$ ipython --no-banner

In [1]: import numpy as np

In [2]: np.set_printoptions(precision=3, suppress=True, linewidth=200)

In [3]: def rnd(a):
   ...:     return np.round(a, 3) + 0
   ...: 

In [4]: other = np.array([[-1, 2, -2], [-1, 0, 0], [2, 1, 0]])

In [5]: mat = np.triu(other)

In [6]: mat
Out[6]: 
array([[-1,  2, -2],
       [ 0,  0,  0],
       [ 0,  0,  0]])

In [7]: # row 0 dominates

In [8]: U, sv, Vh = np.linalg.svd(mat)

In [9]: evecs = Vh[:(sv > 1e-8).sum()]

In [10]: rng = np.random.default_rng(6379)

In [11]: x0 = mat[2] + 2 * mat[1] + rng.integers(2) * np.eye(3)[2]

In [12]: x0
Out[12]: array([0., 0., 1.])

In [13]: rnd(np.linalg.norm(x0 - evecs.T @ evecs @ x0))
Out[13]: np.float64(0.745)

In [14]: np.allclose(evecs.T @ evecs @ x0, x0)
Out[14]: False

In [15]: rnd(evecs.T @ evecs)
Out[15]: 
array([[ 0.111, -0.222,  0.222],
       [-0.222,  0.444, -0.444],
       [ 0.222, -0.444,  0.444]])

In [16]: print(np.linalg.matrix_rank(np.vstack([mat, x0])))
2

In [17]: q, _ = np.linalg.qr(np.array([[0.1, 1.5, -0.1], [-0.6, 0.4, 2.0], [0.4, 0.8, -0.2]]))

In [18]: data = q[:, :3]

In [19]: print(rnd(data))
[[-0.137 -0.848 -0.512]
 [ 0.824 -0.384  0.416]
 [-0.549 -0.365  0.752]]

In [20]: x0 = np.array([2, 0, 0])

In [21]: [p for p in range(1, 25) if np.allclose(np.linalg.matrix_power(data, p), np.eye(3))]
Out[21]: []

In [22]: print(3 - np.linalg.matrix_rank(data - np.eye(3), tol=1e-8))
1

In [23]: rnd(np.linalg.inv(data))
Out[23]: 
array([[-0.137,  0.824, -0.549],
       [-0.848, -0.384, -0.365],
       [-0.512,  0.416,  0.752]])

In [24]: print(rnd(np.sort(np.abs(np.degrees(np.angle(np.linalg.eigvals(data)))))))
[  0.    112.647 112.647]

In [25]: rnd(np.linalg.norm(x0)), rnd(np.linalg.norm(data @ x0))
Out[25]: (np.float64(2.0), np.float64(2.0))

In [26]: rnd(np.linalg.det(data))
Out[26]: np.float64(1.0)

In [27]: other = np.linalg.inv(data)

In [28]: rnd(np.linalg.slogdet(data)[0])
Out[28]: np.float64(1.0)

In [29]: rnd(data @ other)
Out[29]: 
array([[1., 0., 0.],
       [0., 1., 0.],
       [0., 0., 1.]])

In [30]: (np.abs(other) > 1e-9).astype(int)
Out[30]: 
array([[1, 1, 1],
       [1, 1, 1],
       [1, 1, 1]])

In [31]: print(rnd(np.linalg.inv(other)))
[[-0.137 -0.848 -0.512]
 [ 0.824 -0.384  0.416]
 [-0.549 -0.365  0.752]]

In [32]: rnd(np.linalg.det(data) * other)
Out[32]: 
array([[-0.137,  0.824, -0.549],
       [-0.848, -0.384, -0.365],
       [-0.512,  0.416,  0.752]])

In [33]: rnd(np.linalg.pinv(data))
Out[33]: 
array([[-0.137,  0.824, -0.549],
       [-0.848, -0.384, -0.365],
       [-0.512,  0.416,  0.752]])

In [34]: print(rnd(np.linalg.svd(data, compute_uv=False)))
[1. 1. 1.]

In [35]: rnd(data[:, 1] @ data[:, 2])
Out[35]: np.float64(0.0)

In [36]: X = np.array([[0, 3, -2], [-3, 0, -1], [2, 1, 0]])

In [37]: U, sv, Vh = np.linalg.svd(X)

In [38]: np.argmax(sv[:-1] / (sv[1:] + 1e-6)) + 1
Out[38]: np.int64(2)

In [39]: other = U[:, :2] @ np.diag(sv[:2]) @ Vh[:2]

In [40]: np.linalg.matrix_rank(other)
Out[40]: np.int64(2)

In [41]: rnd(np.linalg.norm(X - other, 2)), rnd(sv[2])
Out[41]: (np.float64(0.0), np.float64(0.0))

In [42]: np.linalg.matrix_rank(X, rtol=0.05)
Out[42]: np.int64(2)

In [43]: rnd(other)
Out[43]: 
array([[ 0.,  3., -2.],
       [-3.,  0., -1.],
       [ 2.,  1.,  0.]])

In [44]: rnd(np.abs(X - other).max())
Out[44]: np.float64(0.0)
